$ python3 -q
>>> import numpy as np
>>> np.set_printoptions(precision=2, suppress=True, linewidth=100, sign=" ")
>>> data = np.loadtxt("layer1.csv", delimiter=",")
>>> data
array([[-0.26,  0.2 , -0.5 , -0.24],
       [ 0.57, -0.33,  0.48, -0.29],
       [ 0.35, -0.64, -0.67,  0.11],
       [-0.57, -0.52,  0.13, -0.6 ],
       [ 0.4 ,  0.42, -0.24, -0.7 ]])
>>> out = np.c_[data[:, :2] @ np.array([[0, 0], [-4, 5]]), np.array([-4, 0, 5, -5, -1])]
>>> out
array([[-0.8 ,  1.  , -4.  ],
       [ 1.3 , -1.63,  0.  ],
       [ 2.55, -3.19,  5.  ],
       [ 2.09, -2.61, -5.  ],
       [-1.67,  2.08, -1.  ]])
>>> np.linalg.matrix_rank(np.c_[data, out])
np.int64(5)
>>> np.linalg.matrix_rank(out)
np.int64(2)
>>> P = data @ np.linalg.solve(data.T @ data, data.T)
>>> np.round((np.eye(5) - P) @ data, 2) + 0
array([[ 0.,  0.,  0.,  0.],
       [ 0.,  0.,  0.,  0.],
       [ 0.,  0.,  0.,  0.],
       [ 0.,  0.,  0.,  0.],
       [ 0.,  0.,  0.,  0.]])
>>> P @ data[:, 1]
array([ 0.2 , -0.33, -0.64, -0.52,  0.42])
>>> np.allclose(P @ P, P)
True
>>> np.diag(P)
array([ 0.41,  0.75,  0.99,  0.97,  0.88])
>>> round(data[:, 1] @ data[:, 3], 2)
np.float64(-0.0)
>>> np.round(data.T @ data, 2) + 0
array([[ 1.,  0.,  0.,  0.],
       [ 0.,  1.,  0.,  0.],
       [ 0.,  0.,  1.,  0.],
       [ 0.,  0.,  0.,  1.]])
>>> np.linalg.svd(data, compute_uv=False)
array([ 1.,  1.,  1.,  1.])
>>> O, r_ = np.linalg.qr(data)
>>> np.round(O.T @ O, 2) + 0
array([[ 1.,  0.,  0.,  0.],
       [ 0.,  1.,  0.,  0.],
       [ 0.,  0.,  1.,  0.],
       [ 0.,  0.,  0.,  1.]])
>>> O @ r_
array([[-0.26,  0.2 , -0.5 , -0.24],
       [ 0.57, -0.33,  0.48, -0.29],
       [ 0.35, -0.64, -0.67,  0.11],
       [-0.57, -0.52,  0.13, -0.6 ],
       [ 0.4 ,  0.42, -0.24, -0.7 ]])
>>> np.abs(np.diag(r_))
array([ 1.,  1.,  1.,  1.])
>>> abs(r_[0, 0]), np.round(np.linalg.norm(data[:, 0]), 2)
(np.float64(1.0), np.float64(1.0))
>>> np.trace(O @ O.T)
np.float64(4.0)
>>> O
array([[-0.26,  0.2 , -0.5 , -0.24],
       [ 0.57, -0.33,  0.48, -0.29],
       [ 0.35, -0.64, -0.67,  0.11],
       [-0.57, -0.52,  0.13, -0.6 ],
       [ 0.4 ,  0.42, -0.24, -0.7 ]])
>>> np.unravel_index(np.abs(data).argmax(), data.shape)
(np.int64(4), np.int64(3))
>>> np.linalg.matrix_rank(data)
np.int64(4)
>>> data.sum(axis=1)
array([-0.8 ,  0.43, -0.85, -1.56, -0.13])
>>> np.round(np.abs(data).max(), 2)
np.float64(0.7)
>>> data.mean(axis=0)
array([ 0.1 , -0.17, -0.16, -0.34])
>>> data.shape
(5, 4)
>>> f = np.array([1, -2, -1, -2, 2, -3, 3, -1]) + 0.5
>>> mat = np.outer(f, f) / (f @ f)
>>> mat
array([[ 0.07, -0.07, -0.02, -0.07,  0.12, -0.12,  0.16, -0.02],
       [-0.07,  0.07,  0.02,  0.07, -0.12,  0.12, -0.16,  0.02],
       [-0.02,  0.02,  0.01,  0.02, -0.04,  0.04, -0.05,  0.01],
       [-0.07,  0.07,  0.02,  0.07, -0.12,  0.12, -0.16,  0.02],
       [ 0.12, -0.12, -0.04, -0.12,  0.2 , -0.2 ,  0.27, -0.04],
       [-0.12,  0.12,  0.04,  0.12, -0.2 ,  0.2 , -0.27,  0.04],
       [ 0.16, -0.16, -0.05, -0.16,  0.27, -0.27,  0.38, -0.05],
       [-0.02,  0.02,  0.01,  0.02, -0.04,  0.04, -0.05,  0.01]])
>>> # looks like rank 1
>>> ev, vecs = np.linalg.eigh(mat)
>>> vec = np.array([0, -1, -2, -2, 0, -3, 3, 3])
>>> np.round(np.abs(mat).sum(axis=1).max(), 2), np.abs(ev).max()
(np.float64(1.53), np.float64(1.0))
>>> vecs * np.abs(ev) @ vecs.T
array([[ 0.07, -0.07, -0.02, -0.07,  0.12, -0.12,  0.16, -0.02],
       [-0.07,  0.07,  0.02,  0.07, -0.12,  0.12, -0.16,  0.02],
       [-0.02,  0.02,  0.01,  0.02, -0.04,  0.04, -0.05,  0.01],
       [-0.07,  0.07,  0.02,  0.07, -0.12,  0.12, -0.16,  0.02],
       [ 0.12, -0.12, -0.04, -0.12,  0.2 , -0.2 ,  0.27, -0.04],
       [-0.12,  0.12,  0.04,  0.12, -0.2 ,  0.2 , -0.27,  0.04],
       [ 0.16, -0.16, -0.05, -0.16,  0.27, -0.27,  0.38, -0.05],
       [-0.02,  0.02,  0.01,  0.02, -0.04,  0.04, -0.05,  0.01]])
>>> vecs * np.maximum(ev, 0) @ vecs.T
array([[ 0.07, -0.07, -0.02, -0.07,  0.12, -0.12,  0.16, -0.02],
       [-0.07,  0.07,  0.02,  0.07, -0.12,  0.12, -0.16,  0.02],
       [-0.02,  0.02,  0.01,  0.02, -0.04,  0.04, -0.05,  0.01],
       [-0.07,  0.07,  0.02,  0.07, -0.12,  0.12, -0.16,  0.02],
       [ 0.12, -0.12, -0.04, -0.12,  0.2 , -0.2 ,  0.27, -0.04],
       [-0.12,  0.12,  0.04,  0.12, -0.2 ,  0.2 , -0.27,  0.04],
       [ 0.16, -0.16, -0.05, -0.16,  0.27, -0.27,  0.38, -0.05],
       [-0.02,  0.02,  0.01,  0.02, -0.04,  0.04, -0.05,  0.01]])
>>> ev, vecs = np.linalg.eigh(mat)
>>> np.unique(ev.round(6) + 0, return_counts=True)[1]
array([ 7,  1])
>>> np.round(vecs.T @ mat @ vecs, 2) + 0
array([[ 0.,  0.,  0.,  0.,  0.,  0.,  0.,  0.],
       [ 0.,  0.,  0.,  0.,  0.,  0.,  0.,  0.],
       [ 0.,  0.,  0.,  0.,  0.,  0.,  0.,  0.],
       [ 0.,  0.,  0.,  0.,  0.,  0.,  0.,  0.],
       [ 0.,  0.,  0.,  0.,  0.,  0.,  0.,  0.],
       [ 0.,  0.,  0.,  0.,  0.,  0.,  0.,  0.],
       [ 0.,  0.,  0.,  0.,  0.,  0.,  0.,  0.],
       [ 0.,  0.,  0.,  0.,  0.,  0.,  0.,  1.]])
>>> np.round(np.linalg.eigvalsh(mat + -1 * np.eye(8)), 2) + 0
array([-1., -1., -1., -1., -1., -1., -1.,  0.])
>>> np.abs(vecs[:, -1])
array([ 0.27,  0.27,  0.09,  0.27,  0.44,  0.44,  0.62,  0.09])
>>> np.round(np.linalg.eigvalsh(mat @ mat), 2) + 0
array([ 0.,  0.,  0.,  0.,  0.,  0.,  0.,  1.])
>>> ev.round(2) + 0
array([ 0.,  0.,  0.,  0.,  0.,  0.,  0.,  1.])
>>> np.abs(vecs[:, -1]).round(6).argmax()
np.int64(6)
>>> np.round(np.linalg.svd(mat, compute_uv=False), 2) + 0
array([ 1.,  0.,  0.,  0.,  0.,  0.,  0.,  0.])
>>> np.round(vecs.T @ vecs, 2) + 0
array([[ 1.,  0.,  0.,  0.,  0.,  0.,  0.,  0.],
       [ 0.,  1.,  0.,  0.,  0.,  0.,  0.,  0.],
       [ 0.,  0.,  1.,  0.,  0.,  0.,  0.,  0.],
       [ 0.,  0.,  0.,  1.,  0.,  0.,  0.,  0.],
       [ 0.,  0.,  0.,  0.,  1.,  0.,  0.,  0.],
       [ 0.,  0.,  0.,  0.,  0.,  1.,  0.,  0.],
       [ 0.,  0.,  0.,  0.,  0.,  0.,  1.,  0.],
       [ 0.,  0.,  0.,  0.,  0.,  0.,  0.,  1.]])
>>> np.round(ev.sum(), 2), np.trace(mat)
(np.float64(1.0), np.float64(1.0))
>>> assert mat == mat.T
Traceback (most recent call last):
  File "<python-input-49>", line 1, in <module>
    assert mat == mat.T
           ^^^^^^^^^^^^
ValueError: The truth value of an array with more than one element is ambiguous. Use a.any() or a.all()
>>> np.allclose(mat @ mat.T, mat.T @ mat)
True
>>> round(np.abs(np.linalg.eigvals(mat)).max(), 2)
np.float64(1.0)
>>> (mat + mat.T) / 2
array([[ 0.07, -0.07, -0.02, -0.07,  0.12, -0.12,  0.16, -0.02],
       [-0.07,  0.07,  0.02,  0.07, -0.12,  0.12, -0.16,  0.02],
       [-0.02,  0.02,  0.01,  0.02, -0.04,  0.04, -0.05,  0.01],
       [-0.07,  0.07,  0.02,  0.07, -0.12,  0.12, -0.16,  0.02],
       [ 0.12, -0.12, -0.04, -0.12,  0.2 , -0.2 ,  0.27, -0.04],
       [-0.12,  0.12,  0.04,  0.12, -0.2 ,  0.2 , -0.27,  0.04],
       [ 0.16, -0.16, -0.05, -0.16,  0.27, -0.27,  0.38, -0.05],
       [-0.02,  0.02,  0.01,  0.02, -0.04,  0.04, -0.05,  0.01]])
>>> np.round(np.sort(np.abs(np.linalg.eigvals(mat))), 2) + 0
array([ 0.,  0.,  0.,  0.,  0.,  0.,  0.,  1.])
>>> mat.inv()
Traceback (most recent call last):
  File "<python-input-54>", line 1, in <module>
    mat.inv()
    ^^^^^^^
AttributeError: 'numpy.ndarray' object has no attribute 'inv'
>>> np.linalg.matrix_power(mat, 4)
array([[ 0.07, -0.07, -0.02, -0.07,  0.12, -0.12,  0.16, -0.02],
       [-0.07,  0.07,  0.02,  0.07, -0.12,  0.12, -0.16,  0.02],
       [-0.02,  0.02,  0.01,  0.02, -0.04,  0.04, -0.05,  0.01],
       [-0.07,  0.07,  0.02,  0.07, -0.12,  0.12, -0.16,  0.02],
       [ 0.12, -0.12, -0.04, -0.12,  0.2 , -0.2 ,  0.27, -0.04],
       [-0.12,  0.12,  0.04,  0.12, -0.2 ,  0.2 , -0.27,  0.04],
       [ 0.16, -0.16, -0.05, -0.16,  0.27, -0.27,  0.38, -0.05],
       [-0.02,  0.02,  0.01,  0.02, -0.04,  0.04, -0.05,  0.01]])
